In [1]: import numpy as np

In [2]: np.set_printoptions(precision=2, suppress=True, linewidth=160)

In [3]: C = np.sign(np.array([[3, 3, -2, 0], [-3, -3, 3, 0], [-2, 1, 2, -1], [3, 1, -3, -1]]))

In [4]: A2 = (np.tril(C, -1) + np.eye(4)) @ (np.triu(C, 1) + np.eye(4))

In [5]: evals = np.array([5, 5, 5, 4])

In [6]: E = np.rint(A2 * evals @ np.linalg.inv(A2)) + 0

In [7]: print(E)
[[ 5.  0.  0.  0.]
 [ 0.  5.  0.  0.]
 [-2. -2.  6.  1.]
 [ 4.  4. -2.  3.]]

In [8]: rng = np.random.default_rng(894322)

In [9]: labels = rng.permutation(4)

In [10]: labels
Out[10]: array([1, 0, 3, 2])

In [11]: A2 = E[labels][:, labels]

In [12]: np.trace(A2)
Out[12]: np.float64(19.0)

In [13]: print(A2)
[[ 5.  0.  0.  0.]
 [ 0.  5.  0.  0.]
 [ 4.  4.  3. -2.]
 [-2. -2.  1.  6.]]

In [14]: def softmax(z):
    ...:     e = np.exp(z - z.max(axis=-1, keepdims=True))
    ...:     return e / e.sum(axis=-1, keepdims=True)
    ...: 

In [15]: softmax(E[1] + -1)
Out[15]: array([0.01, 0.98, 0.01, 0.01])

In [16]: print(softmax(E).sum(axis=1))
[1. 1. 1. 1.]

In [17]: softmax(E[1])
Out[17]: array([0.01, 0.98, 0.01, 0.01])

In [18]: att = E @ E.T / np.sqrt(4)

In [19]: softmax(att).round(6).argmax(axis=1)
Out[19]: array([0, 1, 2, 3])

In [20]: r0 = np.array([0, -3, 0, 2])

In [21]: A2 = E + np.outer(r0, np.eye(4)[1])

In [22]: A2
Out[22]: 
array([[ 5.,  0.,  0.,  0.],
       [ 0.,  2.,  0.,  0.],
       [-2., -2.,  6.,  1.],
       [ 4.,  6., -2.,  3.]])

In [23]: np.round(np.linalg.det(A2) / np.linalg.det(E), 2), round(float(1 + np.linalg.solve(E, r0)[1]), 2)
Out[23]: (np.float64(0.4), 0.4)

In [24]: print(np.linalg.matrix_rank(np.linalg.inv(A2) - np.linalg.inv(E), tol=1e-8))
1

In [25]: evals, vecs = np.linalg.eig(E)

In [26]: np.sort(np.linalg.eigvals(np.linalg.inv(E)))
Out[26]: array([0.2 , 0.2 , 0.2 , 0.25])

In [27]: np.sort(np.linalg.eigvals(E.T))
Out[27]: array([4., 5., 5., 5.])

In [28]: evals
Out[28]: array([5., 4., 5., 5.])

In [29]: print(round(float(np.linalg.eigvals(E).sum().real), 2))
19.0

In [30]: round(np.linalg.det(E[::-1]), 2)
Out[30]: np.float64(500.0)

In [31]: np.poly(E)
Out[31]: array([   1.,  -19.,  135., -425.,  500.])
